>>> import numpy as np
>>> import numpy.linalg as la
>>> np.set_printoptions(suppress=True, linewidth=160)
>>> M = np.load("out10.npy")
>>> M
array([[ 1,  0,  0,  0],
       [ 3,  1,  0,  0],
       [ 2,  2,  1,  0],
       [ 3, -3, -1,  1]])
>>> # triangular: eigenvalues sit on the diagonal
>>> f = np.array([2, 3, 0, -1])
>>> Y = M + np.outer(f, np.eye(4)[3])
>>> la.matrix_rank(Y - M)
np.int64(1)
>>> def softmax(z):
...     e = np.exp(z - z.max(axis=-1, keepdims=True))
...     return e / e.sum(axis=-1, keepdims=True)
... 
>>> np.round(softmax(M[2] + -1), 2)
array([0.4 , 0.4 , 0.15, 0.05])
>>> np.round(softmax(M[2]), 2)
array([0.4 , 0.4 , 0.15, 0.05])
>>> scores = M @ M.T / np.sqrt(4)
>>> np.round(softmax(scores)[2] @ M, 2) + 0
array([2.35, 1.57, 0.6 , 0.  ])
>>> np.round(softmax(scores + np.triu(np.full(scores.shape, -np.inf), 1)), 2) + 0
array([[1.  , 0.  , 0.  , 0.  ],
       [0.03, 0.97, 0.  , 0.  ],
       [0.02, 0.37, 0.61, 0.  ],
       [0.  , 0.  , 0.  , 1.  ]])
>>> evals, V = la.eig(M)
>>> evals
array([1., 1., 1., 1.])
>>> np.prod(evals)
np.float64(1.0)
>>> np.round(np.sort(la.eigvals(M @ M)), 2)
array([1., 1., 1., 1.])
>>> np.round(np.sort(la.eigvals(la.inv(M))), 2)
array([1., 1., 1., 1.])
>>> hat = np.triu(np.array([[9, 1, 6, 9], [3, 6, 0, 1], [8, 3, 5, 4], [9, 6, 9, 3]]), 1) + np.eye(4)
>>> Y = hat @ M @ la.inv(hat)
>>> np.round(np.poly(Y), 2)
array([ 1., -4.,  6., -4.,  1.])
>>> hat @ M - M @ hat
array([[ 42., -15.,  -9.,   0.],
       [  3.,  -6., -19., -27.],
       [ 12., -14., -16., -20.],
       [  0.,  -3., -18., -20.]])
>>> Y
array([[  43.,  -57., -261.,  723.],
       [   6.,   -8.,  -37.,  103.],
       [  14.,  -24.,  -87.,  250.],
       [   3.,   -6.,  -19.,   56.]])
>>> np.argsort(-la.norm(Y, axis=0).round(6), kind="stable")[:3]
array([3, 2, 1])
>>> [round(float(x), 2) for x in la.svd(Y, compute_uv=False)[:3]]
[826.06, 5.43, 0.24]
>>> round(float(la.norm(Y, 2) / la.norm(Y)), 2)
1.0
>>> arr = np.array([[0, -2, 2, 1, -1, 1, 0],
...     [0, 0, 1, -2, -2, 2, 1],
...     [0, 0, 0, 1, 1, -2, 0],
...     [0, 0, 0, 0, -2, 0, 1],
...     [0, 0, 0, 0, 0, 1, 2],
...     [0, 0, 0, 0, 0, 0, -1],
...     [0, 0, 0, 0, 0, 0, 0]])
>>> la.lstsq(arr[:-1].T, arr[-1])[2]
np.int32(6)
>>> round(np.trace(la.pinv(arr) @ arr), 2)
np.float64(6.0)
>>> np.unique(arr.round(6), axis=0).shape
(7, 7)
>>> np.abs(np.diag(la.qr(arr)[1])) > 1e-9
array([False, False, False, False, False, False, False])
>>> rank = la.matrix_rank(arr)
>>> rank
np.int64(6)
>>> N = la.svd(arr)[2][rank:].T
>>> [int(la.matrix_rank(arr[:i])) for i in range(1, len(arr) + 1)]
[1, 2, 3, 4, 5, 6, 6]
>>> N @ N.T
array([[1., 0., 0., 0., 0., 0., 0.],
       [0., 0., 0., 0., 0., 0., 0.],
       [0., 0., 0., 0., 0., 0., 0.],
       [0., 0., 0., 0., 0., 0., 0.],
       [0., 0., 0., 0., 0., 0., 0.],
       [0., 0., 0., 0., 0., 0., 0.],
       [0., 0., 0., 0., 0., 0., 0.]])
>>> la.matrix_rank(arr.T @ arr), la.matrix_rank(arr @ arr.T)
(np.int64(6), np.int64(6))
>>> [int(la.matrix_rank(np.delete(arr, i, axis=0))) for i in range(7)]
[5, 5, 5, 5, 5, 5, 6]
>>> arr @ N
array([[0.],
       [0.],
       [0.],
       [0.],
       [0.],
       [0.],
       [0.]])
>>> np.allclose(arr @ N, 0)
True
>>> Uu, sig, Vh = la.svd(arr)
>>> V = Vh[:(sig > 1e-8).sum()]
>>> rng = np.random.default_rng(89)
>>> vec = arr[4] + 2 * arr[3] + rng.integers(2) * np.eye(7)[0]
>>> vec
array([ 1.,  0.,  0.,  0., -4.,  1.,  4.])
>>> np.round(la.norm(vec - V.T @ V @ vec), 2)
np.float64(1.0)
>>> np.allclose(V.T @ V @ vec, vec)
False
>>> np.round(arr.mean(axis=0), 2)
array([ 0.  , -0.29,  0.43,  0.  , -0.57,  0.29,  0.43])
>>> round(float(la.norm(arr)), 2)
6.48
>>> arr[:, 7]
Traceback (most recent call last):
  File "<python-input-51>", line 1, in <module>
    arr[:, 7]
    ~~~^^^^^^
IndexError: index 7 is out of bounds for axis 1 with size 7
>>> la.matrix_rank(arr)
np.int64(6)
>>> np.unravel_index(np.abs(arr).argmax(), arr.shape)
(np.int64(0), np.int64(1))
>>> arr.sum(axis=0)
array([ 0, -2,  3,  0, -4,  2,  3])
>>> np.abs(arr).max()
np.int64(2)
>>> arr - arr[0]
array([[ 0,  0,  0,  0,  0,  0,  0],
       [ 0,  2, -1, -3, -1,  1,  1],
       [ 0,  2, -2,  0,  2, -3,  0],
       [ 0,  2, -2, -1, -1, -1,  1],
       [ 0,  2, -2, -1,  1,  0,  2],
       [ 0,  2, -2, -1,  1, -1, -1],
       [ 0,  2, -2, -1,  1, -1,  0]])
>>> np.round(np.sort(la.eigvals(M)), 2)
array([1., 1., 1., 1.])
>>> cent = np.array([[1.7, 0.7, 0.2, -0.3, -0.3, -0.7]])
>>> K = np.array([[1],
...     [2],
...     [0],
...     [1],
...     [1],
...     [2],
...     [0],
...     [0],
...     [1],
...     [3],
...     [0],
...     [2],
...     [3],
...     [1],
...     [0],
...     [3],
...     [3],
...     [2],
...     [2],
...     [0],
...     [2],
...     [0],
...     [3],
...     [2],
...     [3],
...     [3]]) @ cent + 0.1 * rng.normal(size=(26, 6))
>>> K.round(2) + 0
array([[ 1.67,  0.81,  0.23, -0.21, -0.27, -0.65],
       [ 3.41,  1.46,  0.31, -0.49, -0.72, -1.38],
       [ 0.  , -0.06,  0.03, -0.21, -0.1 , -0.01],
       [ 1.78,  0.79,  0.13, -0.38, -0.31, -0.59],
       [ 1.78,  0.74,  0.26, -0.35, -0.49, -0.72],
       [ 3.34,  1.23,  0.16, -0.63, -0.53, -1.45],
       [ 0.05, -0.18, -0.07,  0.16, -0.02, -0.03],
       [ 0.02,  0.06, -0.08,  0.01, -0.11,  0.12],
       [ 1.66,  0.79,  0.09, -0.19, -0.36, -0.8 ],
       [ 5.19,  2.08,  0.56, -0.85, -0.91, -2.29],
       [-0.04, -0.03,  0.05, -0.01, -0.13, -0.06],
       [ 3.24,  1.52,  0.33, -0.57, -0.49, -1.38],
       [ 5.26,  2.2 ,  0.61, -0.94, -0.86, -2.11],
       [ 1.82,  0.71,  0.3 , -0.37, -0.3 , -0.75],
       [-0.03,  0.19,  0.06,  0.  , -0.05,  0.14],
       [ 5.07,  2.02,  0.53, -0.77, -0.97, -2.18],
       [ 5.13,  2.03,  0.47, -0.98, -0.96, -2.18],
       [ 3.49,  1.45,  0.28, -0.65, -0.55, -1.3 ],
       [ 3.51,  1.3 ,  0.36, -0.57, -0.63, -1.41],
       [ 0.07,  0.12,  0.1 ,  0.21,  0.3 ,  0.13],
       [ 3.42,  1.38,  0.51, -0.59, -0.46, -1.45],
       [-0.03,  0.03, -0.1 ,  0.02,  0.01, -0.02],
       [ 5.09,  2.13,  0.72, -0.69, -0.93, -2.14],
       [ 3.39,  1.37,  0.38, -0.69, -0.71, -1.41],
       [ 5.25,  2.14,  0.67, -0.94, -0.99, -2.2 ],
       [ 5.04,  2.15,  0.66, -0.7 , -0.83, -2.18]])
>>> M.reshape(2, -1)
array([[ 1,  0,  0,  0,  3,  1,  0,  0],
       [ 2,  2,  1,  0,  3, -3, -1,  1]])
>>> M.reshape(-1, 2)
array([[ 1,  0],
       [ 0,  0],
       [ 3,  1],
       [ 0,  0],
       [ 2,  2],
       [ 1,  0],
       [ 3, -3],
       [-1,  1]])
>>> t3 = M.reshape(4, 2, -1)
>>> np.swapaxes(t3, 1, 2)[3]
array([[ 3, -1],
       [-3,  1]])
>>> t3.transpose(1, 0, 2)
array([[[ 1,  0],
        [ 3,  1],
        [ 2,  2],
        [ 3, -3]],

       [[ 0,  0],
        [ 0,  0],
        [ 1,  0],
        [-1,  1]]])
>>> t3.sum(axis=1)
array([[ 1,  0],
       [ 3,  1],
       [ 3,  2],
       [ 2, -2]])
>>> t3.shape
(4, 2, 2)
>>> hat = K @ la.solve(K.T @ K, K.T)
>>> np.allclose(hat @ hat, hat)
True
>>> np.round(la.eigvalsh(hat), 2) + 0
array([0., 0., 0., 0., 0., 0., 0., 0., 0., 0., 0., 0., 0., 0., 0., 0., 0., 0., 0., 0., 1., 1., 1., 1., 1., 1.])
>>> np.round(np.diag(hat), 2)
array([0.09, 0.22, 0.21, 0.2 , 0.19, 0.37, 0.39, 0.24, 0.31, 0.18, 0.11, 0.35, 0.18, 0.11, 0.26, 0.18, 0.19, 0.29, 0.2 , 0.53, 0.25, 0.09, 0.31, 0.13, 0.17,
       0.25])
>>> round(np.trace(hat), 2)
np.float64(6.0)
>>> np.round(hat @ K[:, 2], 2)
array([ 0.23,  0.31,  0.03,  0.13,  0.26,  0.16, -0.07, -0.08,  0.09,  0.56,  0.05,  0.33,  0.61,  0.3 ,  0.06,  0.53,  0.47,  0.28,  0.36,  0.1 ,  0.51,
       -0.1 ,  0.72,  0.38,  0.67,  0.66])
>>> cent = K[[3, 6]].astype(float)
>>> for _ in range(6):
...     labels = la.norm(K[:, None] - cent, axis=-1).argmin(axis=1)
...     cent = np.array([K[labels == j].mean(axis=0) for j in range(2)])
... 
>>> labels
array([1, 0, 1, 1, 1, 0, 1, 1, 1, 0, 1, 0, 0, 1, 1, 0, 0, 0, 0, 1, 0, 1, 0, 0, 0, 0])
>>> cent.round(2)
array([[ 4.27,  1.75,  0.47, -0.72, -0.75, -1.79],
       [ 0.73,  0.33,  0.08, -0.11, -0.15, -0.27]])
>>> np.abs(cent[1] - cent[0]).argmax()
np.int64(0)
>>> np.bincount(labels)
array([14, 12])
>>> Y = M / np.sqrt((M ** 2).mean(axis=1, keepdims=True))
>>> np.round(la.norm(Y, axis=1), 2)
array([2., 2., 2., 2.])
>>> Y[0]
array([2., 0., 0., 0.])
>>> M - M.mean(axis=1, keepdims=True)
array([[ 0.75, -0.25, -0.25, -0.25],
       [ 2.  ,  0.  , -1.  , -1.  ],
       [ 0.75,  0.75, -0.25, -1.25],
       [ 3.  , -3.  , -1.  ,  1.  ]])
>>> la.matrix_rank(M - M.mean(axis=1, keepdims=True))
np.int64(3)
>>> la.matrix_rank(Y) == la.matrix_rank(M)
np.True_
>>> D = la.norm(K[:, None] - K[None], axis=-1)
>>> D[23].round(6).argsort(kind="stable")[:4]
array([23, 18,  1, 17])
>>> la.matrix_rank(D ** 2)
np.int64(8)
>>> X = np.array([[1, 0, 0, 0, 0, 0],
...     [-1, 1, 0, 0, 0, 0],
...     [-5, 2, 1, 0, 0, 0],
...     [3, -8, -6, 1, 0, 0],
...     [3, 2, 0, 4, 1, 0],
...     [7, -1, 3, 0, -1, 1]])
>>> la.cond(X) > 100
np.True_
>>> np.argsort(-la.norm(X, axis=0).round(6), kind="stable")[:3]
array([0, 1, 2])
>>> W = np.array([[-3, 4, -3, -4],
...     [-1, 4, -4, 3],
...     [-1, 3, 2, 3],
...     [-1, -4, -4, 0],
...     [0, -1, 4, -4],
...     [-2, -5, -3, -5]])
>>> c = np.array([1, 0, -2, -1])
>>> H = np.maximum(X @ W + c, 0)
>>> H
array([[ 0,  4,  0,  0],
       [ 3,  0,  0,  6],
       [13,  0,  7, 28],
       [ 5,  0,  5,  0],
       [ 0,  3,  0,  0],
       [ 0, 29,  0,  0]])
>>> (H > 0).astype(int)
array([[0, 1, 0, 0],
       [1, 0, 0, 1],
       [1, 0, 1, 1],
       [1, 0, 1, 0],
       [0, 1, 0, 0],
       [0, 1, 0, 0]])
>>> cent = np.array([[1, 1, 0], [-2, -2, 2], [0, 2, 1], [3, 1, -3]])
>>> (H @ cent).round(6).argmax(axis=1)
array([2, 0, 0, 1, 2, 2])
>>> th = np.radians(72)
>>> Rm = np.eye(6)
>>> Rm[5, 5] = Rm[1, 1] = np.cos(th)
>>> Rm[5, 1], Rm[1, 5] = -np.sin(th), np.sin(th)
>>> Rm.round(2)
array([[ 1.  ,  0.  ,  0.  ,  0.  ,  0.  ,  0.  ],
       [ 0.  ,  0.31,  0.  ,  0.  ,  0.  ,  0.95],
       [ 0.  ,  0.  ,  1.  ,  0.  ,  0.  ,  0.  ],
       [ 0.  ,  0.  ,  0.  ,  1.  ,  0.  ,  0.  ],
       [ 0.  ,  0.  ,  0.  ,  0.  ,  1.  ,  0.  ],
       [ 0.  , -0.95,  0.  ,  0.  ,  0.  ,  0.31]])
>>> Y = X @ Rm.T
>>> Y.round(2)
array([[ 1.  ,  0.  ,  0.  ,  0.  ,  0.  ,  0.  ],
       [-1.  ,  0.31,  0.  ,  0.  ,  0.  , -0.95],
       [-5.  ,  0.62,  1.  ,  0.  ,  0.  , -1.9 ],
       [ 3.  , -2.47, -6.  ,  1.  ,  0.  ,  7.61],
       [ 3.  ,  0.62,  0.  ,  4.  ,  1.  , -1.9 ],
       [ 7.  ,  0.64,  3.  ,  0.  , -1.  ,  1.26]])
>>> round(float(la.det(Rm)), 2), round(float(np.trace(Rm)), 2)
(1.0, 4.62)
>>> np.allclose(la.norm(X, axis=1), la.norm(Y, axis=1))
True
>>> np.round(np.abs(Y - X).max(axis=0), 2)
array([0.  , 5.53, 0.  , 0.  , 0.  , 7.61])
